% python3 -q
>>> import numpy as np
>>> np.set_printoptions(suppress=True, linewidth=200)
>>> M = np.load("w.npy")
>>> M
array([[1., 0.],
       [0., 1.]])
>>> evals, vecs = np.linalg.eigh(M)
>>> vec = np.array([1, 6])
>>> np.abs(M).sum(axis=1).max(), np.abs(evals).max()
(np.float64(1.0), np.float64(1.0))
>>> vec @ M @ vec
np.float64(37.0)
>>> vecs * np.sqrt(evals) @ vecs.T
array([[1., 0.],
       [0., 1.]])
>>> M2 = M[0, 0] * M[1:] - np.outer(M[1:, 0], M[0])
>>> M2
array([[0., 1.]])
>>> np.flatnonzero(~M2.round(6).any(axis=1))
array([], dtype=int64)
>>> round(np.linalg.norm(M, 1), 1), round(np.linalg.norm(M, np.inf), 1)
(np.float64(1.0), np.float64(1.0))
>>> round(np.linalg.norm(M, "nuc"), 1)
np.float64(2.0)
>>> round(float(np.linalg.norm(M[0], 1)), 1), round(np.linalg.norm(M[0], np.inf), 1)
(1.0, np.float64(1.0))
>>> round(np.linalg.norm(M[0] - M[1]), 1)
np.float64(1.4)
>>> np.round(np.linalg.norm(M, axis=1), 1)
array([1., 1.])
>>> np.linalg.norm(M, axis=1).argmax()
np.int64(0)
>>> u = np.array([1, 4, 3, 1, 3])
>>> v = np.array([5, 8, 6, 7, 5])
>>> E = u[:, None] + v[None, :]
>>> E
array([[ 6,  9,  7,  8,  6],
       [ 9, 12, 10, 11,  9],
       [ 8, 11,  9, 10,  8],
       [ 6,  9,  7,  8,  6],
       [ 8, 11,  9, 10,  8]])
>>> np.linalg.cond(E) > 100
np.True_
>>> np.argsort(-np.linalg.norm(E, axis=0).round(6), kind="stable")[:3]
array([1, 3, 2])
>>> np.linalg.matrix_rank(E, rtol=0.1)
np.int64(1)
>>> rng = np.random.default_rng(642)
>>> M2 = E + rng.integers(-2, 3, (5, 2)) @ rng.integers(-2, 3, (2, 5))
>>> M2
array([[ 6,  7,  8,  9,  4],
       [ 9, 14,  9, 10, 11],
       [ 4,  5, 14, 13, 10],
       [ 4,  7,  9,  9,  8],
       [ 4,  3, 15, 14,  8]])
>>> M2 - E
array([[ 0, -2,  1,  1, -2],
       [ 0,  2, -1, -1,  2],
       [-4, -6,  5,  3,  2],
       [-2, -2,  2,  1,  2],
       [-4, -8,  6,  4,  0]])
>>> np.linalg.matrix_rank(M2 - E, tol=1e-8)
np.int64(2)
>>> np.round(np.linalg.svd(M2 - E, compute_uv=False), 1) + 0
array([15.5,  4.2,  0. ,  0. ,  0. ])
>>> X = np.eye(4, dtype=int)[rng.permutation(4)]
>>> X
array([[1, 0, 0, 0],
       [0, 1, 0, 0],
       [0, 0, 1, 0],
       [0, 0, 0, 1]])
>>> vec = np.array([1, 5, 6, 3])
>>> X @ X @ vec
array([1, 5, 6, 3])
>>> (vec - X @ vec) @ (X @ vec)
np.int64(0)
>>> proj = np.triu(np.array([[0, 6, 9, 1], [8, 8, 5, 9], [9, 6, 8, 6], [8, 7, 3, 3]]), 1) + np.eye(4)
>>> M2 = proj @ X @ np.linalg.inv(proj)
>>> np.poly(M2)
array([ 1., -4.,  6., -4.,  1.])
>>> proj @ X - X @ proj
array([[0., 0., 0., 0.],
       [0., 0., 0., 0.],
       [0., 0., 0., 0.],
       [0., 0., 0., 0.]])
>>> np.round(np.linalg.det(M2), 1)
np.float64(1.0)
>>> M2 = X + rng.integers(-2, 3, (4, 1)) @ rng.integers(-2, 3, (1, 4))
>>> M2
array([[ 5,  2,  4, -2],
       [ 4,  3,  4, -2],
       [-4, -2, -3,  2],
       [-4, -2, -4,  3]])
>>> M2 - X
array([[ 4,  2,  4, -2],
       [ 4,  2,  4, -2],
       [-4, -2, -4,  2],
       [-4, -2, -4,  2]])
>>> np.linalg.matrix_rank(M2 - X, tol=1e-8)
np.int64(1)
>>> np.abs(M2 - X).sum(axis=1)
array([12, 12, 12, 12])
>>> Q, r_ = np.linalg.qr(M2)
>>> np.round(Q.T @ Q, 1) + 0
array([[1., 0., 0., 0.],
       [0., 1., 0., 0.],
       [0., 0., 1., 0.],
       [0., 0., 0., 1.]])
>>> np.round(np.abs(np.diag(r_)), 1)
array([8.5, 1.1, 0.7, 0.7])
>>> M2 = np.array([[5, 0], [2, 1]])
>>> Z = np.kron(M2, E)
>>> Z.shape
(10, 10)
>>> np.linalg.matrix_rank(Z)
np.int64(4)
>>> th = np.deg2rad(36)
>>> J = np.eye(5)
>>> J[np.ix_([2, 1], [2, 1])] = [[np.cos(th), -np.sin(th)], [np.sin(th), np.cos(th)]]
>>> J.round(1)
array([[ 1. ,  0. ,  0. ,  0. ,  0. ],
       [ 0. ,  0.8,  0.6,  0. ,  0. ],
       [ 0. , -0.6,  0.8,  0. ,  0. ],
       [ 0. ,  0. ,  0. ,  1. ,  0. ],
       [ 0. ,  0. ,  0. ,  0. ,  1. ]])
>>> Q, r_ = np.linalg.qr(J)
>>> np.round(np.abs(np.diag(r_)), 1)
array([1., 1., 1., 1., 1.])
>>> data = np.loadtxt("dump.csv", delimiter=",")
>>> data
array([[ 0.,  2.,  0.,  3.,  3.,  3.,  1.],
       [ 0.,  0., -3.,  2.,  2., -2., -1.],
       [ 0.,  0.,  0., -1., -3.,  2.,  2.],
       [ 0.,  0.,  0.,  0., -3., -1.,  2.],
       [ 0.,  0.,  0.,  0.,  0., -2., -3.],
       [ 0.,  0.,  0.,  0.,  0.,  0.,  1.],
       [ 0.,  0.,  0.,  0.,  0.,  0.,  0.]])
>>> # triangular, det is the product of the diagonal
>>> u = np.array([3, 1, 1])
>>> np.correlate(data[5], data[4], "full")
array([ 0.,  0.,  0.,  0.,  0.,  0., -3., -2.,  0.,  0.,  0.,  0.,  0.])
>>> M2 = data + rng.integers(-2, 3, (7, 6)) @ rng.integers(-2, 3, (6, 7))
>>> M2
array([[ -2.,  -1.,   3.,   5.,   3.,   6.,   0.],
       [  6.,  -4.,   1.,   0.,   8.,   0., -11.],
       [ -6.,  -9.,   6.,  -2., -10.,  11.,   5.],
       [ -3.,   0.,  -4.,   6., -12.,   0.,  -6.],
       [ -1.,  -6.,   3.,  -2.,  -7.,   5.,  -3.],
       [  0.,  -1.,   4.,  -3.,   3.,   3.,   2.],
       [  1.,  -2.,   4.,  -6.,  13.,  -5.,   8.]])
>>> M2 - data
array([[ -2.,  -3.,   3.,   2.,   0.,   3.,  -1.],
       [  6.,  -4.,   4.,  -2.,   6.,   2., -10.],
       [ -6.,  -9.,   6.,  -1.,  -7.,   9.,   3.],
       [ -3.,   0.,  -4.,   6.,  -9.,   1.,  -8.],
       [ -1.,  -6.,   3.,  -2.,  -7.,   7.,   0.],
       [  0.,  -1.,   4.,  -3.,   3.,   3.,   1.],
       [  1.,  -2.,   4.,  -6.,  13.,  -5.,   8.]])
>>> np.round(np.linalg.svd(M2 - data, compute_uv=False), 1) + 0
array([24.8, 19.6, 14.8,  5.2,  3.4,  1.6,  0. ])
>>> rank = np.linalg.matrix_rank(data)
>>> rank
np.int64(6)
>>> N = np.linalg.svd(data)[2][rank:].T
>>> np.linalg.matrix_rank(data.T @ data), np.linalg.matrix_rank(data @ data.T)
(np.int64(6), np.int64(6))
>>> N @ N.T
array([[1., 0., 0., 0., 0., 0., 0.],
       [0., 0., 0., 0., 0., 0., 0.],
       [0., 0., 0., 0., 0., 0., 0.],
       [0., 0., 0., 0., 0., 0., 0.],
       [0., 0., 0., 0., 0., 0., 0.],
       [0., 0., 0., 0., 0., 0., 0.],
       [0., 0., 0., 0., 0., 0., 0.]])
>>> [int(np.linalg.matrix_rank(data[:, :j + 1])) for j in range(7)]
[0, 1, 2, 3, 4, 5, 6]
>>> N[:, 0] / N[np.abs(N[:, 0]).round(6).argmax(), 0]
array([ 1., -0., -0., -0., -0., -0., -0.])
